% ipython --no-banner

In [1]: import numpy as np

In [2]: np.set_printoptions(precision=2, suppress=True, linewidth=100)

In [3]: data = np.loadtxt("mat.csv", delimiter=",")

In [4]: data
Out[4]: 
array([[ 2., -2.,  3.,  1.,  0.],
       [ 0.,  2., -2.,  3.,  1.],
       [ 1.,  0.,  2., -2.,  3.],
       [ 3.,  1.,  0.,  2., -2.],
       [-2.,  3.,  1.,  0.,  2.]])

In [5]: U, sig, Vt = np.linalg.svd(data, full_matrices=False)

In [6]: sig
Out[6]: array([5.75, 5.75, 4.  , 1.99, 1.99])

In [7]: np.round(np.sqrt((sig ** 2).sum()), 2), round(np.linalg.norm(data), 2)
Out[7]: (np.float64(9.49), np.float64(9.49))

In [8]: np.round(U.T @ data @ Vt.T, 2) + 0
Out[8]: 
array([[5.75, 0.  , 0.  , 0.  , 0.  ],
       [0.  , 5.75, 0.  , 0.  , 0.  ],
       [0.  , 0.  , 4.  , 0.  , 0.  ],
       [0.  , 0.  , 0.  , 1.99, 0.  ],
       [0.  , 0.  , 0.  , 0.  , 1.99]])

In [9]: np.sort(np.abs(np.fft.fft(data[0]))), np.sort(np.linalg.svd(data, compute_uv=False))
Out[9]: (array([1.99, 1.99, 4.  , 5.75, 5.75]), array([1.99, 1.99, 4.  , 5.75, 5.75]))

In [10]: np.fft.fft(data[0])
Out[10]: array([ 4.  +0.j  , -1.85+0.73j,  4.85+3.08j,  4.85-3.08j, -1.85-0.73j])

In [11]: data @ (-1.0) ** np.arange(5)
Out[11]: array([ 6., -6.,  8., -2., -2.])

In [12]: rng = np.random.default_rng(905)

In [13]: lab = rng.integers(0, 2, 7)

In [14]: W0 = (lab[:, None] == lab) * 4 + np.eye(7)

In [15]: W0
Out[15]: 
array([[5., 4., 4., 4., 0., 0., 4.],
       [4., 5., 4., 4., 0., 0., 4.],
       [4., 4., 5., 4., 0., 0., 4.],
       [4., 4., 4., 5., 0., 0., 4.],
       [0., 0., 0., 0., 5., 4., 0.],
       [0., 0., 0., 0., 4., 5., 0.],
       [4., 4., 4., 4., 0., 0., 5.]])

In [16]: np.round(np.linalg.det(W0), 2)
Out[16]: np.float64(189.0)

In [17]: (W0 != 0).astype(int)
Out[17]: 
array([[1, 1, 1, 1, 0, 0, 1],
       [1, 1, 1, 1, 0, 0, 1],
       [1, 1, 1, 1, 0, 0, 1],
       [1, 1, 1, 1, 0, 0, 1],
       [0, 0, 0, 0, 1, 1, 0],
       [0, 0, 0, 0, 1, 1, 0],
       [1, 1, 1, 1, 0, 0, 1]])

In [18]: W0 @ W0
Out[18]: 
array([[89., 88., 88., 88.,  0.,  0., 88.],
       [88., 89., 88., 88.,  0.,  0., 88.],
       [88., 88., 89., 88.,  0.,  0., 88.],
       [88., 88., 88., 89.,  0.,  0., 88.],
       [ 0.,  0.,  0.,  0., 41., 40.,  0.],
       [ 0.,  0.,  0.,  0., 40., 41.,  0.],
       [88., 88., 88., 88.,  0.,  0., 89.]])
